% python3 -q
>>> import numpy as np
>>> from numpy import linalg as LA
>>> np.set_printoptions(precision=2, suppress=True, linewidth=160)
>>> K = np.load("run1.npy")
>>> K
array([[ 14.03,  24.89,  26.04,  38.21,   5.44, -19.98,  29.34,  -8.34, -14.18,  11.57,  -3.35, -16.65,  19.3 ],
       [  9.97, -10.16, -11.77,  -3.75, -11.55,  -5.08, -15.47,  27.04,   6.5 ,  -6.66,   8.83,  -7.52,  -2.89],
       [ 17.  ,  -8.39,  13.65, -11.95,   8.2 ,  -1.32, -17.22,  -5.15,   1.2 ,  -3.62,   5.09,  -4.57,   6.68],
       [ -6.85,  -5.62,  -2.08,  -4.07,  -5.63,  13.76,   4.78,  -0.63,  -1.95,  18.13,  -9.69,  10.36,   7.53],
       [  5.74,  -0.04,   6.74,  -4.17,  -8.29,   3.68,  15.47,   3.55,  -2.92,   7.52,  10.39,  -5.92,  -0.33],
       [  7.71, -23.62, -11.  ,  -3.81,  -2.34,  -2.07,   4.37,  -4.88,  -0.72,  -1.51,   0.6 ,  -8.35,  -7.01],
       [-27.35,  16.93,  16.91,  12.89,  -4.65,  -0.96,  16.32,  25.75,  16.32,  34.85,  -3.5 ,  -6.74,   7.62],
       [  4.56,  -1.73,  -5.07,  14.3 ,  -3.28,   4.39,   1.46,  17.61,  15.47,   9.74,  12.34,   7.99,  15.56],
       [-14.02,  22.26,   4.74,   8.49,  20.99, -18.16,  15.96, -18.14,  28.65,   8.17, -11.53,   9.09,  12.11],
       [-12.09,  -6.93,  -6.65,  10.24, -10.42,   8.21,  28.54, -19.59,  18.  ,  19.73,  -3.8 ,  -6.52,  17.82],
       [ -9.33,  -2.05,  16.34,   4.23, -22.13,  10.67,  21.3 ,  16.66,  -4.59,  12.17,  -3.27,  -1.12,  -0.15],
       [ -9.42, -27.43, -39.94,   6.61, -11.22, -13.77,  -7.47, -27.59, -15.06,  -0.84,  -9.91,   0.11,  -6.63],
       [-12.99,  13.93,  -8.95,  -3.27,  -3.37,  13.58,  -2.99, -22.14, -10.86,   0.23,   4.04,  17.05,   1.46],
       [ 14.23,  -9.72,   0.03,  12.76,  -3.73,   9.61,   1.5 ,   1.86,  -9.25,   2.43,   5.01,   9.78,  -5.7 ],
       [ 11.51,   9.  ,   2.44,  -5.31,  -6.85,  -4.45,   6.88,   3.85,  -0.36,   3.56,  16.49,  -6.99,  11.26],
       [-10.1 , -14.76,  -8.39,   0.54, -11.65,   8.63,  -2.35,  -4.45,  19.72,  19.09,  -1.02,   3.54,  14.71],
       [  4.67,  17.85,  15.05,   1.23,  -2.65,  12.8 ,  12.61,   1.24, -24.4 , -10.64,  -7.04,  16.38, -18.69],
       [-23.05,  24.67, -11.52, -11.  ,   4.91,  -2.92,  -7.4 ,  -6.73,  17.71,   7.28,   4.33, -10.63,  -5.91],
       [ -1.75,  -8.37,  -5.5 ,   2.16,  -1.29,  30.04,  17.17,  10.38,   4.79,  -3.73,  -6.79,   6.11,   1.63],
       [-13.54,   7.71,  -4.24,   8.57, -20.91,   2.8 ,  11.7 ,   6.3 , -24.2 ,  27.19, -11.66,   5.36,  -7.19],
       [ -8.07,   1.36,  19.03,  17.94,   1.11,  -7.53,   8.36,   1.05,  10.07,   9.93,  10.69,  10.56,  -8.61],
       [ -4.38,  -2.73,  -6.72,  -3.18,  -6.96, -14.76,  -3.1 ,   4.1 ,   4.02,  14.43,   5.49, -19.73, -10.72],
       [ -0.1 ,  14.45,   0.99,  -7.81,  28.56,  13.72, -13.81,  10.91,  15.34, -24.22,   5.52,  13.09,  14.29],
       [  8.5 ,  14.02,   3.07,  -1.6 ,  -9.34,  -0.19,  -0.79, -18.63, -16.2 ,  -9.65,  25.8 ,  -2.34,  -7.13],
       [  1.19,  -6.18,   6.21,  -8.17,   5.73,  12.89, -17.39,  26.25,   0.84, -17.21,  16.93,  22.74,  -5.07],
       [  8.74, -15.43, -14.73,  -2.65,   1.46,   3.39,  -8.93,  29.24,   3.15,   1.43,   0.3 ,  -3.12, -15.54],
       [-11.5 ,  -7.88,  -2.1 , -17.71,  11.34, -11.63,  -7.06,   2.56,  14.37,  -8.74,  -9.79,  -2.38, -13.36],
       [ 21.74,  -1.65,  -0.87,  -0.61,  -1.67,   3.18,  -9.36,  19.47, -14.22,  -3.73,  12.21,  -9.  , -16.23]])
>>> D = LA.norm(K[:, None] - K[None], axis=-1)
>>> D.mean(axis=1).argmax()
np.int64(0)
>>> np.flatnonzero(D[6] < D.mean() / 2)
array([6])
>>> np.unravel_index(D.round(6).argmax(), D.shape)
(np.int64(0), np.int64(11))
>>> LA.matrix_rank(D ** 2)
np.int64(15)
>>> D.shape
(28, 28)
>>> (D + 1e9 * np.eye(28)).round(6).argmin(axis=1)
array([20, 25, 14, 15, 14, 13, 10, 14, 20, 15,  4,  5,  3,  4,  4,  3, 13, 21,  3, 10,  4,  5, 24, 14, 22,  1,  5, 25])
>>> D[6].round(6).argsort(kind="stable")[:4]
array([ 6, 10, 20,  7])
>>> Xc = (K - K.mean(axis=0)) / K.std(axis=0)
>>> np.argwhere(np.abs(Xc) > 2)
array([[ 0,  2],
       [ 0,  3],
       [ 0,  6],
       [ 6,  0],
       [ 6,  9],
       [ 8,  4],
       [11,  1],
       [11,  2],
       [18,  5],
       [22,  4],
       [22,  9],
       [23, 10],
       [24, 11]])
>>> beta = LA.lstsq(np.delete(Xc, 5, axis=1), Xc[:, 5])[0]
>>> beta
array([ 0.02, -0.1 , -0.22, -0.56, -0.07,  0.61,  0.42, -0.27, -0.04,  0.14,  0.61,  0.32])
>>> u, v = K[25], K[9]
>>> np.round(u @ v, 2)
np.float64(-915.78)
>>> round(u @ u, 2)
np.float64(1750.1)
>>> pr = (u @ v) / (u @ u) * u
>>> pr
array([ -4.57,   8.07,   7.71,   1.39,  -0.76,  -1.77,   4.67, -15.3 ,  -1.65,  -0.75,  -0.16,   1.63,   8.13])
>>> round(float(LA.norm(u + v) ** 2 + LA.norm(u - v) ** 2), 2)
9110.85
>>> LA.matrix_rank(np.outer(u, v))
np.int64(1)
>>> round(float((v - pr) @ u), 2)
0.0
>>> B = K / LA.norm(K, axis=1)
Traceback (most recent call last):
  File "<python-input-25>", line 1, in <module>
    B = K / LA.norm(K, axis=1)
        ~~^~~~~~~~~~~~~~~~~~~~
ValueError: operands could not be broadcast together with shapes (28,13) (28,) 
>>> B = K / LA.norm(K, axis=1, keepdims=True)
>>> cov = B @ B.T
>>> (cov - 2 * np.eye(28)).round(6).argmax(axis=1)
array([ 8, 25, 22, 15, 14, 11, 10, 15, 17, 15,  4,  5, 23, 27,  4,  9, 19,  8,  3, 10,  6, 17, 24, 14, 22,  1, 17, 25])
>>> LA.norm(B, axis=1)
array([1., 1., 1., 1., 1., 1., 1., 1., 1., 1., 1., 1., 1., 1., 1., 1., 1., 1., 1., 1., 1., 1., 1., 1., 1., 1., 1., 1.])
